$ ipython --no-banner

In [1]: import numpy as np

In [2]: from numpy import linalg as LA

In [3]: np.set_printoptions(precision=2, suppress=True, linewidth=200, floatmode="fixed")

In [4]: tidy = lambda a: np.round(a, 2) + 0

In [5]: arr = np.loadtxt("out4.csv", delimiter=",")

In [6]: print(tidy(arr))
[[ 0.01 -0.99  0.14]
 [-0.99  0.01  0.14]
 [ 0.14  0.14  0.98]]

In [7]: out = LA.invert(arr)
Traceback (most recent call last):
  Cell In[7], line 1
    out = LA.invert(arr)
AttributeError: module 'numpy.linalg' has no attribute 'invert'


In [8]: out = LA.inv(arr)

In [9]: print(np.allclose(out, arr.T))
True

In [10]: print(tidy(LA.inv(out)))
[[ 0.01 -0.99  0.14]
 [-0.99  0.01  0.14]
 [ 0.14  0.14  0.98]]

In [11]: print((np.abs(out) > 1e-9).astype(int))
[[1 1 1]
 [1 1 1]
 [1 1 1]]

In [12]: print(tidy(LA.cond(arr)))
1.0

In [13]: rng = np.random.default_rng(31)

In [14]: idx = rng.permutation(3)

In [15]: print(idx)
[1 0 2]

In [16]: out = arr[idx][:, idx]

In [17]: print(tidy(LA.det(out)), tidy(LA.det(arr[idx])))
-1.0 1.0

In [18]: print(tidy(arr[:, 2] @ arr[:, 1]))
0.0

In [19]: print(tidy(LA.norm(arr, axis=0)))
[1.00 1.00 1.00]

In [20]: def softmax(z):
    ...:     e = np.exp(z - z.max(axis=-1, keepdims=True))
    ...:     return e / e.sum(axis=-1, keepdims=True)
    ...: 

In [21]: print(softmax(arr).sum(axis=1))
[1.00 1.00 1.00]

In [22]: print(tidy(softmax(arr[1])))
[0.15 0.40 0.45]

In [23]: S = arr @ arr.T / np.sqrt(3)

In [24]: print(tidy(softmax(S)))
[[0.47 0.26 0.26]
 [0.26 0.47 0.26]
 [0.26 0.26 0.47]]

In [25]: print(tidy(softmax(S)[1] @ arr))
[-0.43 -0.22  0.36]

In [26]: out = arr / LA.norm(arr, axis=1, keepdims=True)

In [27]: G = out @ out.T

In [28]: print((G - 2 * np.eye(3)).round(6).argmax(axis=1))
[1 0 0]

In [29]: print(tidy(G))
[[1.00 0.00 0.00]
 [0.00 1.00 0.00]
 [0.00 0.00 1.00]]

In [30]: print(np.degrees(np.arccos(np.clip(G[2, 0], -1, 1))))
90.0

In [31]: mat = np.load("block8.npy")

In [32]: print(mat)
[[ 3.00 -3.00  0.00  0.00  0.00]
 [-3.00 -2.00  0.00  0.00  0.00]
 [ 0.00  0.00  0.00  3.00  3.00]
 [ 0.00  0.00  1.00  3.00 -1.00]
 [ 0.00  0.00  0.00 -2.00 -3.00]]

In [33]: vec = np.array([7, 0, -7, 4, 4])

In [34]: y = mat @ vec

In [35]: c, lr = np.zeros(5), 1 / LA.norm(mat, 2) ** 2

In [36]: for i in range(25):
    ...:     c -= lr * mat.T @ (mat @ c - y)
    ...:     if i % 5 == 0: print(i, round(LA.norm(mat @ c - y), 2))
    ...: 
0 14.32
5 1.75
10 1.18
15 1.15
20 1.15

In [37]: print(tidy(c))
[ 7.00  0.00 -0.69  2.41  5.34]

In [38]: ev, vecs = LA.eig(mat)

In [39]: print(tidy(np.prod(ev)))
-45.0

In [40]: print(tidy(np.sort(LA.eigvals(mat.T))))
[-3.63 -3.41 -0.21  3.84  4.41]

In [41]: print(tidy(mat @ vecs[:, 0] - ev[0] * vecs[:, 0]))
[0.00 0.00 0.00 0.00 0.00]

In [42]: print(tidy(np.abs(LA.svd(mat)[2][-1])))
[0.00 0.00 0.95 0.24 0.20]

In [43]: print([round(float(x), 2) for x in LA.svd(mat, compute_uv=False)[:3]])
[5.72, 4.41, 3.41]

In [44]: print(tidy(LA.norm(mat, 2) / LA.norm(mat)))
0.67

In [45]: G = mat.T @ mat

In [46]: print(tidy(LA.eigvalsh(G)[::-1]))
[32.67 19.41 11.59  9.30  0.03]

In [47]: print(np.trace(G), (mat ** 2).sum())
73.0 73.0

In [48]: print((mat @ mat.T).shape)
(5, 5)

In [49]: print(G)
[[18.00 -3.00  0.00  0.00  0.00]
 [-3.00 13.00  0.00  0.00  0.00]
 [ 0.00  0.00  1.00  3.00 -1.00]
 [ 0.00  0.00  3.00 22.00 12.00]
 [ 0.00  0.00 -1.00 12.00 19.00]]

In [50]: print(np.allclose(G, G.T))
True

In [51]: J = np.loadtxt("arr.csv", delimiter=",")

In [52]: print(tidy(J))
[[ 2.07 -2.86 -0.21]
 [ 0.62 -5.75  4.13]
 [ 4.40  1.80 -7.20]
 [ 1.38 -4.24  1.87]
 [ 1.21 -4.59  2.38]
 [ 2.48 -2.03 -1.45]
 [ 3.35 -0.30 -4.04]
 [ 3.58  0.16 -4.75]
 [ 4.24  1.47 -6.71]
 [ 1.09 -4.81  2.72]
 [ 3.60  0.21 -4.81]
 [ 3.44 -0.12 -4.32]
 [ 1.67 -3.65  0.98]
 [ 4.82  2.64 -8.47]
 [ 2.67 -1.67 -2.00]
 [ 2.27 -2.45 -0.82]
 [ 2.31 -2.38 -0.93]
 [ 1.97 -3.06  0.09]
 [ 2.30 -2.39 -0.91]
 [ 3.19 -0.62 -3.57]
 [ 2.53 -1.95 -1.58]
 [ 3.87  0.74 -5.61]
 [ 3.12 -0.76 -3.36]
 [ 1.92 -3.15  0.23]
 [ 3.13 -0.75 -3.38]
 [ 3.78  0.55 -5.33]
 [ 1.75 -3.51  0.76]
 [ 2.84 -1.31 -2.53]
 [ 1.56 -3.87  1.31]
 [ 2.95 -1.10 -2.85]
 [ 4.49  1.97 -7.46]
 [ 3.26 -0.48 -3.79]
 [ 3.01 -0.98 -3.04]]

In [53]: left, s, vt = LA.svd(J)

In [54]: vecs = vt[:(s > 1e-8).sum()]

In [55]: vec = J[8] + 2 * J[26] + rng.integers(2) * np.eye(3)[1]

In [56]: print(tidy(vec))
[ 7.73 -5.54 -5.19]

In [57]: print(np.allclose(vecs.T @ vecs @ vec, vec))
True

In [58]: print(tidy(np.diag(vecs.T @ vecs)))
[0.51 0.78 0.70]

In [59]: print(LA.matrix_rank(np.vstack([J, vec])))
2

In [60]: print(tidy(vecs.T @ vecs))
[[ 0.51 -0.33 -0.38]
 [-0.33  0.78 -0.25]
 [-0.38 -0.25  0.70]]
